$ python -q
>>> import numpy as np
>>> from numpy import linalg as LA
>>> np.set_printoptions(precision=4, suppress=True, linewidth=140, sign=" ")
>>> def rnd(a):
...     return np.round(a, 4) + 0
... 
>>> rng = np.random.default_rng(46599)
>>> ang = rng.uniform(0, 2 * np.pi, 10)
>>> O, _ = LA.qr(np.array([[0.8, -0.2], [1.6, -0.1], [-0.1, 1.8]]))
>>> mat = 5 * np.c_[np.cos(ang), np.sin(ang)] @ O.T
>>> rnd(mat)
array([[ 2.1989,  4.4843,  0.2363],
       [ 2.0733,  3.7566, -2.567 ],
       [ 0.9197,  1.0472, -4.8018],
       [ 1.2699,  3.182 ,  3.6417],
       [-2.126 , -3.9125,  2.2742],
       [ 0.2416,  1.3031,  4.8212],
       [-2.0821, -3.782 ,  2.5221],
       [-2.1251, -4.4418, -0.8686],
       [-1.5142, -3.59  , -3.1335],
       [-0.7372, -0.6617,  4.9009]])
>>> # null space of dimension 1
>>> z = mat[:, 2] > np.median(mat[:, 2])
>>> u = mat[z].mean(axis=0) - mat[~z].mean(axis=0)
>>> (((mat - mat.mean(axis=0)) @ u > 0) == z).mean()
np.float64(1.0)
>>> np.argsort(-np.abs(u).round(6), kind="stable")
array([ 2,  1,  0])
>>> z.astype(int)
array([ 0,  0,  0,  1,  1,  1,  1,  0,  0,  1])
>>> rnd(u)
array([-0.9973, -1.0255,  5.8589])
>>> rnd(LA.norm(mat, 2) / LA.norm(mat))
np.float64(0.7451)
>>> [round(float(x), 4) for x in LA.svd(mat, compute_uv=False)[:3]]
[11.7816, 10.5448, 0.0]
>>> np.argsort(-LA.norm(mat, axis=0).round(6), kind="stable")[:3]
array([ 2,  1,  0])
>>> d = LA.norm(mat[:, None] - mat[None], axis=-1)
>>> rnd(d[6])
array([ 9.5856,  9.9999,  9.2721,  7.8094,  0.2836,  6.0451,  0.    ,  3.4546,  5.6873,  4.1477])
>>> rnd(LA.norm(mat - mat.mean(axis=0), axis=1))
array([ 5.3327,  5.6523,  5.7652,  4.7563,  4.4222,  4.4267,  4.3923,  4.8678,  5.2491,  4.253 ])
>>> np.flatnonzero(d[6] < d.mean() / 2)
array([ 4,  6])
>>> d[6].round(6).argsort(kind="stable")[:4]
array([ 6,  4,  7,  9])
>>> C2 = np.cov(mat, rowvar=False)
>>> C2.shape
(3, 3)
>>> rnd(np.polyfit(mat[:, 1], mat[:, 2], 1))
array([-0.0044,  0.7014])
>>> np.argsort(-mat.std(axis=0).round(6), kind="stable")
array([ 1,  2,  0])
>>> np.argwhere(np.triu(np.abs(np.corrcoef(mat.T)) > 0.8, 1))
array([[ 0,  1]])
>>> out = np.array([[4, 0, -1, -4, -4, 5],
...     [2, -2, 4, -1, 0, -1],
...     [0, -2, 5, -3, -4, 4],
...     [4, -2, 1, 0, 4, -2],
...     [5, 4, 5, 2, 5, -5],
...     [-5, -2, -3, -2, 5, -3]])
>>> K = out - out.T
>>> K
array([[  0,  -2,  -1,  -8,  -9,  10],
       [  2,   0,   6,   1,  -4,   1],
       [  1,  -6,   0,  -4,  -9,   7],
       [  8,  -1,   4,   0,   2,   0],
       [  9,   4,   9,  -2,   0, -10],
       [-10,  -1,  -7,   0,  10,   0]])
>>> # antisymmetric, zero diagonal
>>> x0 = np.array([-2, 1, 1, -3, 3, 2])
>>> rnd(LA.det(K))
np.float64(233289.0)
>>> rnd(LA.svd(K, compute_uv=False))
array([ 22.4364,  22.4364,   6.2133,   6.2133,   3.4647,   3.4647])
>>> O = LA.solve(np.eye(6) - K, np.eye(6) + K)
>>> rnd(O @ O.T)
array([[ 1.,  0.,  0.,  0.,  0.,  0.],
       [ 0.,  1.,  0.,  0.,  0.,  0.],
       [ 0.,  0.,  1.,  0.,  0.,  0.],
       [ 0.,  0.,  0.,  1.,  0.,  0.],
       [ 0.,  0.,  0.,  0.,  1.,  0.],
       [ 0.,  0.,  0.,  0.,  0.,  1.]])
>>> rnd(LA.det(O))
np.float64(1.0)
